$ python -q
>>> import numpy as np
>>> np.set_printoptions(precision=2, suppress=True, linewidth=140, sign=" ")
>>> J = np.array([[7, 3, 6, 8, 0, 0, 7],
...     [5, 7, 3, 4, 0, 0, 9],
...     [3, 0, 7, 6, 0, 0, 5],
...     [9, 6, 8, 4, 0, 0, 6],
...     [0, 0, 0, 0, 7, 7, 0],
...     [0, 0, 0, 0, 9, 6, 0],
...     [8, 0, 9, 9, 0, 0, 3]])
>>> np.flatnonzero(np.linalg.matrix_power((J != 0) + (J.T != 0) + np.eye(7), 7)[2])
array([ 0,  1,  2,  3,  6])
>>> (J != 0).astype(int)
array([[ 1,  1,  1,  1,  0,  0,  1],
       [ 1,  1,  1,  1,  0,  0,  1],
       [ 1,  0,  1,  1,  0,  0,  1],
       [ 1,  1,  1,  1,  0,  0,  1],
       [ 0,  0,  0,  0,  1,  1,  0],
       [ 0,  0,  0,  0,  1,  1,  0],
       [ 1,  0,  1,  1,  0,  0,  1]])
>>> round(np.linalg.det(J), 2)
np.float64(-22617.0)
>>> (np.linalg.matrix_power((J != 0) + (J.T != 0) + np.eye(7), 7) > 0).astype(int)
array([[ 1,  1,  1,  1,  0,  0,  1],
       [ 1,  1,  1,  1,  0,  0,  1],
       [ 1,  1,  1,  1,  0,  0,  1],
       [ 1,  1,  1,  1,  0,  0,  1],
       [ 0,  0,  0,  0,  1,  1,  0],
       [ 0,  0,  0,  0,  1,  1,  0],
       [ 1,  1,  1,  1,  0,  0,  1]])
>>> f = np.array([1, 1, -2, 0, 2, 0, -2])
>>> out = J + np.outer(f, np.eye(7)[5])
>>> out
array([[ 7.,  3.,  6.,  8.,  0.,  1.,  7.],
       [ 5.,  7.,  3.,  4.,  0.,  1.,  9.],
       [ 3.,  0.,  7.,  6.,  0., -2.,  5.],
       [ 9.,  6.,  8.,  4.,  0.,  0.,  6.],
       [ 0.,  0.,  0.,  0.,  7.,  9.,  0.],
       [ 0.,  0.,  0.,  0.,  9.,  6.,  0.],
       [ 8.,  0.,  9.,  9.,  0., -2.,  3.]])
>>> mat = np.load("a.npy")
>>> mat
array([[-2.79,  3.05,  2.49, -0.17,  3.  ,  0.21, -1.55, -2.81],
       [ 0.89, -0.95, -0.47, -0.08, -0.56,  0.08,  0.33,  0.57],
       [-5.38,  5.49,  3.73, -0.19,  5.51, -0.34, -3.42, -5.26],
       [-4.82,  4.96,  3.1 , -0.68,  4.99, -0.62, -3.71, -4.57],
       [ 0.92, -0.92, -0.77,  0.12, -0.71,  0.61,  0.77,  1.12],
       [-1.56,  1.26,  0.76,  0.08,  1.37, -0.05, -0.87, -1.27],
       [-6.19,  5.73,  3.84,  0.25,  5.8 , -0.08, -4.  , -5.83],
       [ 0.57, -0.6 , -0.04, -0.09, -0.43, -0.13,  0.1 , -0.21],
       [ 1.08, -1.23, -0.17, -0.02, -1.62, -0.11,  0.76,  1.21],
       [-3.88,  3.65,  2.8 , -0.8 ,  3.78,  0.49, -2.39, -4.04],
       [ 1.09, -1.24,  0.11,  0.64, -1.35, -0.44,  0.94,  0.79],
       [ 1.34, -1.92, -1.72, -0.02, -1.8 ,  0.07,  1.45,  1.34],
       [-2.76,  3.38,  1.84,  0.12,  2.69,  0.24, -1.72, -2.77],
       [-2.36,  2.26,  1.92, -0.4 ,  3.04, -0.19, -1.31, -2.49],
       [ 1.81, -1.33, -1.07, -0.04, -1.94,  0.04,  1.57,  1.67],
       [ 0.63, -1.24, -0.7 ,  0.31, -1.12, -0.24,  0.76,  1.19],
       [ 5.12, -5.43, -3.64,  0.4 , -5.8 ,  0.05,  3.08,  4.88],
       [ 1.65, -1.34, -1.26, -0.28, -1.45,  0.41,  0.76,  0.86],
       [-5.05,  5.83,  2.64, -0.18,  5.38, -0.58, -3.61, -5.25],
       [ 3.36, -3.58, -2.28,  0.02, -3.67,  0.19,  2.36,  3.79],
       [-0.14,  0.22,  0.23, -0.3 ,  0.27,  0.25, -0.35, -0.36],
       [-2.42,  2.82,  1.42,  0.31,  2.76, -0.05, -1.98, -2.55],
       [-0.65,  1.17,  0.14, -0.11,  0.52,  0.28,  0.04, -0.63],
       [ 2.63, -2.56, -1.95,  0.53, -2.55,  0.09,  2.04,  2.72],
       [ 3.53, -3.25, -2.5 , -0.09, -2.95, -0.46,  2.4 ,  3.29],
       [ 2.31, -2.51, -2.25, -0.16, -3.3 ,  0.05,  1.34,  2.82],
       [-0.77,  0.54,  0.77,  0.03, -0.01, -0.1 , -0.39, -0.36],
       [-4.96,  4.89,  3.7 , -0.05,  4.95, -0.32, -3.36, -5.21],
       [ 3.34, -3.17, -1.49,  0.19, -2.89, -0.33,  2.47,  3.67],
       [ 0.04,  0.32,  0.08, -0.1 ,  0.25,  0.07, -0.29, -0.32],
       [-2.41,  3.03,  1.52, -0.33,  2.16,  0.5 , -1.55, -2.67],
       [-2.52,  2.45,  1.85,  0.46,  2.79, -0.08, -1.59, -3.34],
       [ 0.42, -0.39, -0.63,  0.21, -0.85,  0.15,  0.56,  0.86],
       [-1.19,  0.6 ,  1.06,  0.32,  0.89,  0.63, -0.51, -1.13],
       [ 0.7 , -1.31, -0.83, -0.07, -1.34, -0.34,  1.11,  1.48],
       [-4.17,  3.65,  2.04, -0.06,  4.2 , -0.23, -2.95, -4.  ],
       [-0.17,  0.37, -0.46, -0.04,  0.18, -0.37, -0.18,  0.41],
       [-1.36,  1.34,  1.03, -0.02,  1.81,  0.04, -0.88, -1.05]])
>>> Uu, sigma, VT = np.linalg.svd(mat)
>>> np.argmax(sigma[:-1] / (sigma[1:] + 1e-6)) + 1
np.int64(1)
>>> out = Uu[:, :1] @ np.diag(sigma[:1]) @ VT[:1]
>>> np.linalg.matrix_rank(out)
np.int64(1)
>>> [round(float(x), 2) for x in np.linalg.svd(mat, compute_uv=False)[:3]]
[39.07, 2.41, 2.05]
>>> round(np.log10(np.linalg.cond(mat)))
2
>>> np.argsort(-np.linalg.norm(mat, axis=0).round(6), kind="stable")[:3]
array([ 4,  1,  7])
>>> np.linalg.cond(mat) > 100
np.False_
>>> np.linalg.matrix_rank(mat, rtol=0.1)
np.int64(1)
>>> C2 = mat.T @ mat
>>> np.diag(C2)
array([ 305.34,  318.36,  139.5 ,    3.26,  326.09,    3.67,  140.62,  312.25])
>>> round(float(np.trace(C2)), 2), round((mat ** 2).sum(), 2)
(1549.1, np.float64(1549.1))
>>> d = np.linalg.norm(mat[:, None] - mat[None], axis=-1)
>>> np.unravel_index(d.round(6).argmax(), d.shape)
(np.int64(6), np.int64(16))
>>> np.flatnonzero(d[5] < d.mean() / 2)
array([  5,  12,  13,  20,  21,  22,  26,  29,  30,  31,  33,  36,  37])
>>> d[5].round(6).argsort(kind="stable")[:4]
array([  5,  37,  33,  22])
>>> data = np.load("arr.npy")
>>> data
array([[ 0.51,  1.19,  0.87],
       [-2.45,  2.38,  2.05],
       [-1.35,  1.87,  1.65],
       [-0.27,  3.47, -0.13],
       [ 2.25,  2.24, -0.99],
       [ 0.38,  3.28, -0.44],
       [-2.77,  2.55,  2.15],
       [-1.53,  3.38,  0.77],
       [-1.86,  2.3 ,  1.71],
       [ 0.05,  2.38,  0.38],
       [ 0.9 ,  3.41, -0.88],
       [ 2.66,  3.27, -1.95],
       [-0.74, -0.7 ,  2.96],
       [ 1.43,  6.03, -2.97],
       [-0.83,  3.27,  0.37],
       [ 0.06,  3.04, -0.07],
       [-1.51,  0.01,  3.  ],
       [-1.15,  1.78,  1.58],
       [-0.71,  3.23,  0.32],
       [ 0.23,  2.39,  0.25],
       [-0.14,  1.84,  0.87],
       [-3.23,  1.79,  2.96],
       [ 2.09,  4.23, -2.22],
       [ 0.69,  3.95, -1.09],
       [ 5.46,  5.52, -5.32],
       [-1.94,  3.49,  0.96],
       [ 1.39,  5.18, -2.38],
       [ 1.13,  1.41,  0.3 ],
       [-3.69,  3.44,  2.17],
       [ 1.55,  1.28,  0.11],
       [ 0.85,  3.12, -0.65],
       [ 2.72,  5.64, -3.58],
       [-0.04,  4.49, -0.97],
       [ 0.03,  1.81,  0.78],
       [ 2.46,  2.94, -1.6 ],
       [ 0.68,  1.41,  0.61],
       [ 4.6 ,  4.78, -4.26],
       [-1.44,  1.11,  2.22],
       [-0.26,  3.91, -0.43],
       [-2.7 ,  1.33,  2.91],
       [-3.51,  2.04,  2.98],
       [ 0.18,  4.06, -0.83],
       [ 0.76,  2.14,  0.07],
       [-1.11,  2.76,  0.9 ],
       [ 1.04,  5.24, -2.19],
       [ 1.17,  3.61, -1.18]])
>>> out = np.c_[data[:, :2] @ np.array([[5, 7], [7, 1]]), np.array([0, -7, 8, 7, -9, 5, 6, 2, -4, -5, -4, -3, 1, 2, -5, -2, 9, 5, 9, -4, -7, 7, 6, -7, 2, -9, -8, 1, -6, -4, 7, -2, -6, 4, 3, 3, 0, 5, 2, -3, -7, 2, 2, 7, 6, 0])]
>>> out
array([[ 10.88,   4.76,   0.  ],
       [  4.41, -14.77,  -7.  ],
       [  6.34,  -7.58,   8.  ],
       [ 22.94,   1.58,   7.  ],
       [ 26.93,  17.99,  -9.  ],
       [ 24.86,   5.94,   5.  ],
       [  4.  , -16.84,   6.  ],
       [ 16.01,  -7.33,   2.  ],
       [  6.8 , -10.72,  -4.  ],
       [ 16.91,   2.73,  -5.  ],
       [ 28.37,   9.71,  -4.  ],
       [ 36.19,  21.89,  -3.  ],
       [ -8.6 ,  -5.88,   1.  ],
       [ 49.36,  16.04,   2.  ],
       [ 18.74,  -2.54,  -5.  ],
       [ 21.58,   3.46,  -2.  ],
       [ -7.48, -10.56,   9.  ],
       [  6.71,  -6.27,   5.  ],
       [ 19.06,  -1.74,   9.  ],
       [ 17.88,   4.  ,  -4.  ],
       [ 12.18,   0.86,  -7.  ],
       [ -3.62, -20.82,   7.  ],
       [ 40.06,  18.86,   6.  ],
       [ 31.1 ,   8.78,  -7.  ],
       [ 65.94,  43.74,   2.  ],
       [ 14.73, -10.09,  -9.  ],
       [ 43.21,  14.91,  -8.  ],
       [ 15.52,   9.32,   1.  ],
       [  5.63, -22.39,  -6.  ],
       [ 16.71,  12.13,  -4.  ],
       [ 26.09,   9.07,   7.  ],
       [ 53.08,  24.68,  -2.  ],
       [ 31.23,   4.21,  -6.  ],
       [ 12.82,   2.02,   4.  ],
       [ 32.88,  20.16,   3.  ],
       [ 13.27,   6.17,   3.  ],
       [ 56.46,  36.98,   0.  ],
       [  0.57,  -8.97,   5.  ],
       [ 26.07,   2.09,   2.  ],
       [ -4.19, -17.57,  -3.  ],
       [ -3.27, -22.53,  -7.  ],
       [ 29.32,   5.32,   2.  ],
       [ 18.78,   7.46,   2.  ],
       [ 13.77,  -5.01,   7.  ],
       [ 41.88,  12.52,   6.  ],
       [ 31.12,  11.8 ,   0.  ]])
>>> np.round(np.linalg.lstsq(data, out[:, 0])[0], 2) + 0
array([ 5.,  7.,  0.])
>>> np.linalg.norm(np.linalg.qr(data)[0].T @ out, axis=0) ** 2 / ((out ** 2).sum(axis=0) + 1e-12)
array([ 1.  ,  1.  ,  0.02])
>>> np.linalg.matrix_rank(np.c_[data, out])
np.int64(4)
>>> x0 = np.array([-9, 2, -7])
>>> y = data @ x0
>>> np.linalg.lstsq(data, y)[0]
array([-9.,  2., -7.])
>>> np.linalg.solve(data.T @ data, data.T @ y)
array([-9.,  2., -7.])
>>> rng = np.random.default_rng(740)
>>> y = y + 0.1 * rng.normal(size=46)
>>> y
array([ -8.25,  12.31,   4.34,  10.21,  -8.86,   6.34,  15.02,  15.06,   9.28,   1.62,   4.85,  -3.74, -15.44,  19.91,  11.51,   5.99,
        -7.33,   2.98,  10.64,   0.84,  -1.16,  12.03,   5.16,   9.35,  -0.75,  17.51,  14.57,  -9.3 ,  24.75, -12.22,   3.07,  11.75,
        16.23,  -2.12,  -5.01,  -7.55,  -2.24,  -0.38,  13.08,   6.76,  14.86,  12.28,  -3.05,   9.32,  16.45,   5.13])
>>> b, *_ = np.linalg.lstsq(data, y)
>>> b.round()
array([-9.,  2., -7.])
>>> [round(float(np.linalg.norm(np.linalg.solve(data.T @ data + lam * np.eye(3), data.T @ y))), 2) for lam in (0, 1, 10, 100)]
[11.54, 10.91, 7.48, 2.79]
>>> np.round(data.T @ (y - data @ b), 2) + 0
array([ 0.,  0.,  0.])
>>> np.round(np.linalg.norm(y - data @ b), 2)
np.float64(0.61)
>>> x0 = np.array([2, -1, -3, 1, 2, 2, -3, 1])
>>> y = mat @ x0
>>> b, lr = np.zeros(8), 1 / np.linalg.norm(mat, 2) ** 2
>>> for i in range(30):
...     b -= lr * mat.T @ (mat @ b - y)
...     if i % 10 == 0: print(i, round(np.linalg.norm(mat @ b - y), 2))
... 
0 9.6
10 9.35
20 9.11
>>> b
array([ 0.45, -0.39, -0.56, -0.01, -0.3 ,  0.07,  0.11,  0.39])
